$ python -q
>>> import numpy as np
>>> import numpy.linalg as la
>>> np.set_printoptions(precision=4, suppress=True, linewidth=100, floatmode="fixed")
>>> M = np.loadtxt("case9.csv", delimiter=",")
>>> M
array([[ -2.0000,  -2.0000,  -2.0000,  -2.0000,  -2.0000,  -2.0000,  -2.0000,  -2.0000,  -2.0000,
         -2.0000],
       [ -2.0000,  -4.0000,  -4.0000,  -4.0000,  -4.0000,  -4.0000,  -4.0000,  -4.0000,  -4.0000,
         -4.0000],
       [ -2.0000,  -4.0000,  -6.0000,  -6.0000,  -6.0000,  -6.0000,  -6.0000,  -6.0000,  -6.0000,
         -6.0000],
       [ -2.0000,  -4.0000,  -6.0000,  -8.0000,  -8.0000,  -8.0000,  -8.0000,  -8.0000,  -8.0000,
         -8.0000],
       [ -2.0000,  -4.0000,  -6.0000,  -8.0000, -10.0000, -10.0000, -10.0000, -10.0000, -10.0000,
        -10.0000],
       [ -2.0000,  -4.0000,  -6.0000,  -8.0000, -10.0000, -12.0000, -12.0000, -12.0000, -12.0000,
        -12.0000],
       [ -2.0000,  -4.0000,  -6.0000,  -8.0000, -10.0000, -12.0000, -14.0000, -14.0000, -14.0000,
        -14.0000],
       [ -2.0000,  -4.0000,  -6.0000,  -8.0000, -10.0000, -12.0000, -14.0000, -16.0000, -16.0000,
        -16.0000],
       [ -2.0000,  -4.0000,  -6.0000,  -8.0000, -10.0000, -12.0000, -14.0000, -16.0000, -18.0000,
        -18.0000],
       [ -2.0000,  -4.0000,  -6.0000,  -8.0000, -10.0000, -12.0000, -14.0000, -16.0000, -18.0000,
        -20.0000]])
>>> rng = np.random.default_rng(1796)
>>> labels = rng.permutation(10)
>>> labels
array([7, 5, 9, 0, 3, 1, 4, 2, 8, 6])
>>> out = M[labels][:, labels]
>>> np.trace(out)
np.float64(-110.0)
>>> np.round(la.det(out), 4), np.round(la.det(M[labels]), 4)
(np.float64(1024.0), np.float64(-1024.0))
>>> np.diag(out)
array([-16.0000, -12.0000, -20.0000,  -2.0000,  -8.0000,  -4.0000, -10.0000,  -6.0000, -18.0000,
       -14.0000])
>>> np.sort(np.abs(la.eigvals(out)))
array([ 0.5114,  0.5476,  0.6160,  0.7324,  0.9305,  1.2862,  2.0000,  3.7460, 10.0978, 89.5321])
>>> round(float(la.det(M)), 4)
1024.0
>>> np.trace(M)
np.float64(-110.0)
>>> np.allclose(M, M.T)
True
>>> M.inv()
Traceback (most recent call last):
  File "<python-input-16>", line 1, in <module>
    M.inv()
    ^^^^^
AttributeError: 'numpy.ndarray' object has no attribute 'inv'
>>> la.matrix_power(M, 2)
array([[  40.0000,   76.0000,  108.0000,  136.0000,  160.0000,  180.0000,  196.0000,  208.0000,
         216.0000,  220.0000],
       [  76.0000,  148.0000,  212.0000,  268.0000,  316.0000,  356.0000,  388.0000,  412.0000,
         428.0000,  436.0000],
       [ 108.0000,  212.0000,  308.0000,  392.0000,  464.0000,  524.0000,  572.0000,  608.0000,
         632.0000,  644.0000],
       [ 136.0000,  268.0000,  392.0000,  504.0000,  600.0000,  680.0000,  744.0000,  792.0000,
         824.0000,  840.0000],
       [ 160.0000,  316.0000,  464.0000,  600.0000,  720.0000,  820.0000,  900.0000,  960.0000,
        1000.0000, 1020.0000],
       [ 180.0000,  356.0000,  524.0000,  680.0000,  820.0000,  940.0000, 1036.0000, 1108.0000,
        1156.0000, 1180.0000],
       [ 196.0000,  388.0000,  572.0000,  744.0000,  900.0000, 1036.0000, 1148.0000, 1232.0000,
        1288.0000, 1316.0000],
       [ 208.0000,  412.0000,  608.0000,  792.0000,  960.0000, 1108.0000, 1232.0000, 1328.0000,
        1392.0000, 1424.0000],
       [ 216.0000,  428.0000,  632.0000,  824.0000, 1000.0000, 1156.0000, 1288.0000, 1392.0000,
        1464.0000, 1500.0000],
       [ 220.0000,  436.0000,  644.0000,  840.0000, 1020.0000, 1180.0000, 1316.0000, 1424.0000,
        1500.0000, 1540.0000]])
>>> (M + M.T) / 2
array([[ -2.0000,  -2.0000,  -2.0000,  -2.0000,  -2.0000,  -2.0000,  -2.0000,  -2.0000,  -2.0000,
         -2.0000],
       [ -2.0000,  -4.0000,  -4.0000,  -4.0000,  -4.0000,  -4.0000,  -4.0000,  -4.0000,  -4.0000,
         -4.0000],
       [ -2.0000,  -4.0000,  -6.0000,  -6.0000,  -6.0000,  -6.0000,  -6.0000,  -6.0000,  -6.0000,
         -6.0000],
       [ -2.0000,  -4.0000,  -6.0000,  -8.0000,  -8.0000,  -8.0000,  -8.0000,  -8.0000,  -8.0000,
         -8.0000],
       [ -2.0000,  -4.0000,  -6.0000,  -8.0000, -10.0000, -10.0000, -10.0000, -10.0000, -10.0000,
        -10.0000],
       [ -2.0000,  -4.0000,  -6.0000,  -8.0000, -10.0000, -12.0000, -12.0000, -12.0000, -12.0000,
        -12.0000],
       [ -2.0000,  -4.0000,  -6.0000,  -8.0000, -10.0000, -12.0000, -14.0000, -14.0000, -14.0000,
        -14.0000],
       [ -2.0000,  -4.0000,  -6.0000,  -8.0000, -10.0000, -12.0000, -14.0000, -16.0000, -16.0000,
        -16.0000],
       [ -2.0000,  -4.0000,  -6.0000,  -8.0000, -10.0000, -12.0000, -14.0000, -16.0000, -18.0000,
        -18.0000],
       [ -2.0000,  -4.0000,  -6.0000,  -8.0000, -10.0000, -12.0000, -14.0000, -16.0000, -18.0000,
        -20.0000]])
>>> labels = rng.permutation(10)
>>> out = M[:, labels] * rng.choice([-1, 1], 10)
>>> out
array([[ -2.0000,   2.0000,  -2.0000,  -2.0000,  -2.0000,   2.0000,   2.0000,   2.0000,   2.0000,
          2.0000],
       [ -4.0000,   4.0000,  -4.0000,  -4.0000,  -2.0000,   4.0000,   4.0000,   4.0000,   4.0000,
          4.0000],
       [ -6.0000,   6.0000,  -4.0000,  -6.0000,  -2.0000,   6.0000,   6.0000,   6.0000,   6.0000,
          6.0000],
       [ -8.0000,   6.0000,  -4.0000,  -8.0000,  -2.0000,   8.0000,   8.0000,   8.0000,   8.0000,
          8.0000],
       [-10.0000,   6.0000,  -4.0000, -10.0000,  -2.0000,  10.0000,  10.0000,  10.0000,   8.0000,
         10.0000],
       [-12.0000,   6.0000,  -4.0000, -12.0000,  -2.0000,  10.0000,  12.0000,  12.0000,   8.0000,
         12.0000],
       [-14.0000,   6.0000,  -4.0000, -14.0000,  -2.0000,  10.0000,  14.0000,  14.0000,   8.0000,
         12.0000],
       [-14.0000,   6.0000,  -4.0000, -16.0000,  -2.0000,  10.0000,  16.0000,  16.0000,   8.0000,
         12.0000],
       [-14.0000,   6.0000,  -4.0000, -18.0000,  -2.0000,  10.0000,  18.0000,  16.0000,   8.0000,
         12.0000],
       [-14.0000,   6.0000,  -4.0000, -18.0000,  -2.0000,  10.0000,  20.0000,  16.0000,   8.0000,
         12.0000]])
>>> U, _, VT = la.svd(M.T @ out)
>>> np.round(la.lstsq(M, out)[0], 4) + 0
array([[ 0.0000,  0.0000,  0.0000,  0.0000,  1.0000,  0.0000,  0.0000,  0.0000,  0.0000,  0.0000],
       [ 0.0000,  0.0000,  1.0000,  0.0000,  0.0000,  0.0000,  0.0000,  0.0000,  0.0000,  0.0000],
       [ 0.0000, -1.0000,  0.0000,  0.0000,  0.0000,  0.0000,  0.0000,  0.0000,  0.0000,  0.0000],
       [ 0.0000,  0.0000,  0.0000,  0.0000,  0.0000,  0.0000,  0.0000,  0.0000, -1.0000,  0.0000],
       [ 0.0000,  0.0000,  0.0000,  0.0000,  0.0000, -1.0000,  0.0000,  0.0000,  0.0000,  0.0000],
       [ 0.0000,  0.0000,  0.0000,  0.0000,  0.0000,  0.0000,  0.0000,  0.0000,  0.0000, -1.0000],
       [ 1.0000,  0.0000,  0.0000,  0.0000,  0.0000,  0.0000,  0.0000,  0.0000,  0.0000,  0.0000],
       [ 0.0000,  0.0000,  0.0000,  0.0000,  0.0000,  0.0000,  0.0000, -1.0000,  0.0000,  0.0000],
       [ 0.0000,  0.0000,  0.0000,  1.0000,  0.0000,  0.0000,  0.0000,  0.0000,  0.0000,  0.0000],
       [ 0.0000,  0.0000,  0.0000,  0.0000,  0.0000,  0.0000, -1.0000,  0.0000,  0.0000,  0.0000]])
>>> np.round(U @ VT, 4) + 0
array([[ 0.0000,  0.0000,  0.0000,  0.0000,  1.0000,  0.0000,  0.0000,  0.0000,  0.0000,  0.0000],
       [ 0.0000,  0.0000,  1.0000,  0.0000,  0.0000,  0.0000,  0.0000,  0.0000,  0.0000,  0.0000],
       [ 0.0000, -1.0000,  0.0000,  0.0000,  0.0000,  0.0000,  0.0000,  0.0000,  0.0000,  0.0000],
       [ 0.0000,  0.0000,  0.0000,  0.0000,  0.0000,  0.0000,  0.0000,  0.0000, -1.0000,  0.0000],
       [ 0.0000,  0.0000,  0.0000,  0.0000,  0.0000, -1.0000,  0.0000,  0.0000,  0.0000,  0.0000],
       [ 0.0000,  0.0000,  0.0000,  0.0000,  0.0000,  0.0000,  0.0000,  0.0000,  0.0000, -1.0000],
       [ 1.0000,  0.0000,  0.0000,  0.0000,  0.0000,  0.0000,  0.0000,  0.0000,  0.0000,  0.0000],
       [ 0.0000,  0.0000,  0.0000,  0.0000,  0.0000,  0.0000,  0.0000, -1.0000,  0.0000,  0.0000],
       [ 0.0000,  0.0000,  0.0000,  1.0000,  0.0000,  0.0000,  0.0000,  0.0000,  0.0000,  0.0000],
       [ 0.0000,  0.0000,  0.0000,  0.0000,  0.0000,  0.0000, -1.0000,  0.0000,  0.0000,  0.0000]])
